In [1]: import numpy as np

In [2]: from numpy import linalg as LA

In [3]: np.set_printoptions(suppress=True, linewidth=140)

In [4]: rd = lambda a: np.round(a, 2) + 0

In [5]: A = np.load("w.npy")

In [6]: rd(A)
Out[6]: 
array([[ 0.8 ,  1.41, -0.28, -2.51],
       [ 2.28,  1.28, -0.18,  1.46],
       [ 1.59, -1.81,  1.64, -0.7 ],
       [-0.8 ,  1.44,  2.49,  0.28]])

In [7]: x = np.array([0, -1, 3, -3])

In [8]: rd(A @ (2 * x))
Out[8]: array([ 10.55, -12.4 ,  17.64,  10.39])

In [9]: rd(A @ np.eye(4)[0])
Out[9]: array([ 0.8 ,  2.28,  1.59, -0.8 ])

In [10]: (A @ x).argmax()
Out[10]: np.int64(2)

In [11]: rd(LA.norm(A) ** 2 / LA.norm(A, 2) ** 2)
Out[11]: np.float64(4.0)

In [12]: rd(LA.norm(A, 1)), rd(LA.norm(A, np.inf))
Out[12]: (np.float64(5.95), np.float64(5.74))

In [13]: rd(LA.norm(A, axis=0))
Out[13]: array([3., 3., 3., 3.])

In [14]: rd(LA.norm(A, "nuc"))
Out[14]: np.float64(12.0)

In [15]: rd(LA.norm(A[2], 1)), rd(LA.norm(A[2], np.inf))
Out[15]: (np.float64(5.74), np.float64(1.81))

In [16]: m1 = np.load("block7.npy")

In [17]: rd(m1)
Out[17]: 
array([[ 4.55, -2.06,  0.16],
       [-0.18,  0.01,  5.  ],
       [-3.54,  1.64, -3.12],
       [-2.68,  1.26, -4.03],
       [ 4.51, -2.04,  0.72],
       [-2.62,  1.24, -4.08],
       [ 1.9 , -0.8 , -4.55],
       [-1.8 ,  0.87, -4.58],
       [ 3.11, -1.35, -3.68],
       [ 0.88, -0.33, -4.91],
       [ 4.29, -1.91, -1.71],
       [ 4.01, -1.78, -2.4 ],
       [-3.51,  1.54,  3.21],
       [-3.88,  1.71,  2.65],
       [-1.77,  0.86, -4.6 ],
       [ 2.35, -1.  , -4.3 ],
       [-3.07,  1.43, -3.68],
       [ 1.77, -0.86,  4.6 ],
       [ 2.13, -0.9 , -4.43],
       [ 4.53, -2.05,  0.53],
       [ 1.93, -0.81, -4.54],
       [ 3.25, -1.42, -3.52]])

In [18]: Xs = m1 - m1.mean(axis=0)

In [19]: U, sv, Vt = LA.svd(Xs, full_matrices=False)

In [20]: rd(sv ** 2 / (sv ** 2).sum())
Out[20]: array([0.51, 0.49, 0.  ])

In [21]: rd(Xs.mean(axis=0))
Out[21]: array([0., 0., 0.])

In [22]: np.searchsorted(np.cumsum(sv ** 2) / (sv ** 2).sum(), 0.9) + 1
Out[22]: np.int64(2)

In [23]: LA.matrix_rank(Xs)
Out[23]: np.int64(2)

In [24]: rd(sv)
Out[24]: array([15.36, 14.93,  0.  ])
